$ python -q
>>> import numpy as np
>>> import numpy.linalg as la
>>> np.set_printoptions(precision=2, suppress=True, linewidth=100)
>>> E = np.loadtxt("run1.csv", delimiter=",")
>>> E
array([[6., 1., 1., 1., 1., 1., 1., 1., 1.],
       [1., 6., 1., 1., 1., 1., 1., 1., 1.],
       [1., 1., 6., 1., 1., 1., 1., 1., 1.],
       [1., 1., 1., 6., 1., 1., 1., 1., 1.],
       [1., 1., 1., 1., 6., 1., 1., 1., 1.],
       [1., 1., 1., 1., 1., 6., 1., 1., 1.],
       [1., 1., 1., 1., 1., 1., 6., 1., 1.],
       [1., 1., 1., 1., 1., 1., 1., 6., 1.],
       [1., 1., 1., 1., 1., 1., 1., 1., 6.]])
>>> # symmetric, so the eigenvalues are real
>>> x0 = np.ones(9)
>>> for _ in range(3):
...     x0 = E @ x0
...     x0 /= la.norm(x0)
...     print(round(x0 @ E @ x0, 2))
... 
14.0
14.0
14.0
>>> x0
array([0.33, 0.33, 0.33, 0.33, 0.33, 0.33, 0.33, 0.33, 0.33])
>>> W0 = np.loadtxt("data.csv", delimiter=",")
>>> W0
array([[ 0.,  1.,  2.,  1., -1., -2., -1., -2.,  2.,  0.,  0.,  1.],
       [-2., -2.,  0.,  0., -2., -1., -2.,  0.,  2.,  2.,  0.,  1.],
       [ 2.,  1., -2.,  2.,  1., -1.,  0., -1.,  1.,  2.,  1.,  0.],
       [-1.,  2., -1.,  0., -1., -1., -2.,  2., -2., -1.,  1.,  0.],
       [-1.,  1., -2., -2.,  1.,  0., -2.,  0.,  2.,  1.,  2.,  2.],
       [ 1.,  2.,  1., -1.,  1., -1.,  2.,  1.,  0., -1.,  2.,  2.]])
>>> Y = W0 / la.norm(W0, axis=1, keepdims=True)
>>> G = Y @ Y.T
>>> round(float(np.degrees(np.arccos(np.clip(G[3, 5], -1, 1)))), 2)
82.34
>>> la.norm(Y, axis=1)
array([1., 1., 1., 1., 1., 1.])
>>> G[3]
array([-0.14, -0.04, -0.14,  1.  ,  0.2 ,  0.13])
>>> G
array([[ 1.  ,  0.39,  0.19, -0.14,  0.08,  0.09],
       [ 0.39,  1.  , -0.04, -0.04,  0.37, -0.45],
       [ 0.19, -0.04,  1.  , -0.14,  0.24,  0.04],
       [-0.14, -0.04, -0.14,  1.  ,  0.2 ,  0.13],
       [ 0.08,  0.37,  0.24,  0.2 ,  1.  ,  0.2 ],
       [ 0.09, -0.45,  0.04,  0.13,  0.2 ,  1.  ]])
>>> np.argwhere(np.triu(np.abs(G) > 0.95, 1))
array([], shape=(0, 2), dtype=int64)
